$ python -q
>>> import numpy as np
>>> import numpy.linalg as la
>>> np.set_printoptions(precision=2, suppress=True, linewidth=200)
>>> mat = np.load("dump.npy")
>>> print(mat)
[[  1  -4  16 -64]
 [  1  -3   9 -27]
 [  1  -2   4  -8]
 [  1  -1   1  -1]
 [  1   0   0   0]
 [  1   1   1   1]]
>>> U, s, vt = la.svd(mat)
>>> print(s)
[72.56  3.77  1.71  1.07]
>>> print(np.argmax(s[:-1] / (s[1:] + 1e-6)) + 1)
1
>>> B = U[:, :1] @ np.diag(s[:1]) @ vt[:1]
>>> print(la.matrix_rank(mat, rtol=0.05))
2
>>> m1 = np.array([[0, 4, 0, -2, -1, 2],
...     [-4, 0, 1, -1, -2, 0],
...     [0, -1, 0, 0, 0, -3],
...     [2, 1, 0, 0, 3, -6],
...     [1, 2, 0, -3, 0, 2],
...     [-2, 0, 3, 6, -2, 0]])
>>> def softmax(z):
...     e = np.exp(z - z.max(axis=-1, keepdims=True))
...     return e / e.sum(axis=-1, keepdims=True)
... 
>>> print(np.round(softmax(m1[5] + 3), 2) + 0)
[0.   0.   0.05 0.95 0.   0.  ]
>>> scores = m1 @ m1.T / np.sqrt(6)
>>> print(np.round(softmax(scores + np.triu(np.full(scores.shape, -np.inf), 1)), 2) + 0)
[[1.   0.   0.   0.   0.   0.  ]
 [0.   1.   0.   0.   0.   0.  ]
 [0.   0.02 0.98 0.   0.   0.  ]
 [0.   0.   0.   1.   0.   0.  ]
 [0.5  0.   0.   0.   0.5  0.  ]
 [0.   0.   0.   0.   0.   1.  ]]
>>> print(np.round(softmax(scores)[5] @ m1, 2) + 0)
[-2.  0.  3.  6. -2.  0.]
>>> vec = np.array([0, 1, 1, -3, 0, 3])
>>> rhs = m1 @ vec
>>> coef, lr = np.zeros(6), 1 / la.norm(m1, 2) ** 2
>>> for i in range(3):
...     coef -= lr * m1.T @ (m1 @ coef - rhs)
...     if i % 1 == 0: print(i, round(la.norm(m1 @ coef - rhs), 2))
... 
0 1.7
1 1.63
2 1.58
>>> print(coef)
[-0.07  1.33 -0.53 -2.53 -0.64  2.79]
>>> B = mat / np.sqrt((mat ** 2).mean(axis=1, keepdims=True))
>>> print(mat - mat.mean(axis=1, keepdims=True))
[[ 13.75   8.75  28.75 -51.25]
 [  6.     2.    14.   -22.  ]
 [  2.25  -0.75   5.25  -6.75]
 [  1.    -1.     1.    -1.  ]
 [  0.75  -0.25  -0.25  -0.25]
 [  0.     0.     0.     0.  ]]
>>> vec = np.array([3, 3, 0, 3, 1, 3])
>>> print(la.svd(m1, compute_uv=False))
[8.39 8.39 4.22 4.22 0.88 0.88]
>>> O = la.solve(np.eye(6) - m1, np.eye(6) + m1)
>>> print(np.round(O @ O.T, 2) + 0)
[[1. 0. 0. 0. 0. 0.]
 [0. 1. 0. 0. 0. 0.]
 [0. 0. 1. 0. 0. 0.]
 [0. 0. 0. 1. 0. 0.]
 [0. 0. 0. 0. 1. 0.]
 [0. 0. 0. 0. 0. 1.]]
>>> W = np.array([[0, -3], [-4, -8], [-4, -9], [4, -8], [5, -4], [4, -9]])
>>> coef = np.array([-8, -3])
>>> hid = np.maximum(m1 @ W + coef, 0)
>>> print(la.matrix_rank(hid))
1
>>> Z = np.array([[2, -2], [0, 0]])
>>> print(hid @ Z)
[[0 0]
 [0 0]
 [0 0]
 [0 0]
 [0 0]
 [0 0]]
>>> A = np.loadtxt("mat.csv", delimiter=",")
>>> print(A)
[[ 2.  1.  2.  1.]
 [-4. -5. -4. -5.]
 [ 2.  1.  2.  1.]
 [-4. -5. -4. -5.]]
>>> print(np.abs(np.diag(la.qr(A)[1])) > 1e-9)
[ True  True False False]
>>> print(np.round(la.norm(A, 2) / la.norm(A), 2))
0.99
>>> print(la.matrix_rank(A, rtol=0.1))
2
>>> print(la.cond(A) > 100)
True
>>> U, s, vt = la.svd(A)
>>> V = vt[:(s > 1e-8).sum()]
>>> rng = np.random.default_rng(86)
>>> vec = A[2] + -3 * A[0] + rng.integers(2) * np.eye(4)[1]
>>> print(vec)
[-4. -1. -4. -2.]
>>> print(np.round(V.T @ V, 2) + 0)
[[0.5 0.  0.5 0. ]
 [0.  0.5 0.  0.5]
 [0.5 0.  0.5 0. ]
 [0.  0.5 0.  0.5]]
>>> print(np.diag(V.T @ V))
[0.5 0.5 0.5 0.5]
>>> print(np.allclose(V.T @ V @ vec, vec))
False
>>> print(la.matrix_rank(np.vstack([A, vec])))
3
>>> U, s, vt = la.svd(A)
>>> print(np.argmax(s[:-1] / (s[1:] + 1e-6)) + 1)
2
>>> print(s.round(2) + 0)
[13.45  1.78  0.    0.  ]
>>> B = U[:, :2] @ np.diag(s[:2]) @ vt[:2]
>>> print(np.round(la.norm(A - B) / la.norm(A), 2))
0.0
>>> print(la.matrix_rank(A, rtol=0.05))
2
>>> print(B)
[[ 2.  1.  2.  1.]
 [-4. -5. -4. -5.]
 [ 2.  1.  2.  1.]
 [-4. -5. -4. -5.]]
>>> print(round(np.abs(A - B).max(), 2))
0.0
>>> print(la.matrix_rank(B))
2
>>> U, s, vt = la.svd(B)
>>> V = vt[:(s > 1e-8).sum()]
>>> vec = B[0] + -1 * B[1] + rng.integers(2) * np.eye(4)[2]
>>> print(vec)
[6. 6. 7. 6.]
>>> print(np.round(V.T @ V, 2) + 0)
[[0.5 0.  0.5 0. ]
 [0.  0.5 0.  0.5]
 [0.5 0.  0.5 0. ]
 [0.  0.5 0.  0.5]]
>>> print(np.allclose(V.T @ V @ vec, vec))
False
>>> print(la.matrix_rank(np.vstack([B, vec])))
3
>>> B = np.array([[1, -2], [-5, 3]])
>>> Z = np.array([[3, 3, -3], [-2, 0, 4], [0, 4, 3]])
>>> K = np.kron(B, Z)
>>> print(K)
[[  3   3  -3  -6  -6   6]
 [ -2   0   4   4   0  -8]
 [  0   4   3   0  -8  -6]
 [-15 -15  15   9   9  -9]
 [ 10   0 -20  -6   0  12]
 [  0 -20 -15   0  12   9]]
>>> idx = rng.permutation(6)
>>> print(idx)
[3 2 1 4 5 0]
>>> B = K[idx][:, idx]
>>> print(np.trace(B))
24
>>> print(np.allclose(B, K))
False
>>> print(np.sort(np.abs(la.eigvals(B))))
[ 1.32  1.32  5.32  5.32  7.9  31.9 ]
>>> print(np.diag(B))
[9 3 0 0 9 3]
>>> print(np.round(la.det(B), 2), round(float(la.det(K[idx])), 2))
-12348.0 -12348.0
>>> idx = rng.permutation(6)
>>> B = K[:, idx] * rng.choice([-1, 1], 6)
>>> print(B)
[[  6   3  -6  -3   6   3]
 [ -4   0   8   4   0  -2]
 [  0   4   6   3   8   0]
 [ -9 -15   9  15  -9 -15]
 [  6   0 -12 -20   0  10]
 [  0 -20  -9 -15 -12   0]]
>>> U, _, vt = la.svd(K.T @ B)
>>> print(np.round(U @ vt, 2) + 0)
[[ 0.  0.  0.  0.  0.  1.]
 [ 0.  1.  0.  0.  0.  0.]
 [ 0.  0.  0.  1.  0.  0.]
 [-1.  0.  0.  0.  0.  0.]
 [ 0.  0.  0.  0. -1.  0.]
 [ 0.  0. -1.  0.  0.  0.]]
>>> print(idx)
[3 1 5 2 4 0]
>>> W0 = np.loadtxt("run16.csv", delimiter=",")
>>> print(W0)
[[-2.  0.  0.]
 [ 0.  0. -1.]
 [ 0.  0.  0.]]
>>> U, s, vt = la.svd(W0)
>>> print(s)
[ 2.  1. -0.]
>>> print(np.argmax(s[:-1] / (s[1:] + 1e-6)) + 1)
2
>>> B = U[:, :2] @ np.diag(s[:2]) @ vt[:2]
>>> print(la.matrix_rank(B))
2
>>> print(round(la.norm(W0 - B) / la.norm(W0), 2))
0.0
>>> print(round(la.norm(W0 - B, 2), 2), s[2])
0.0 -0.0
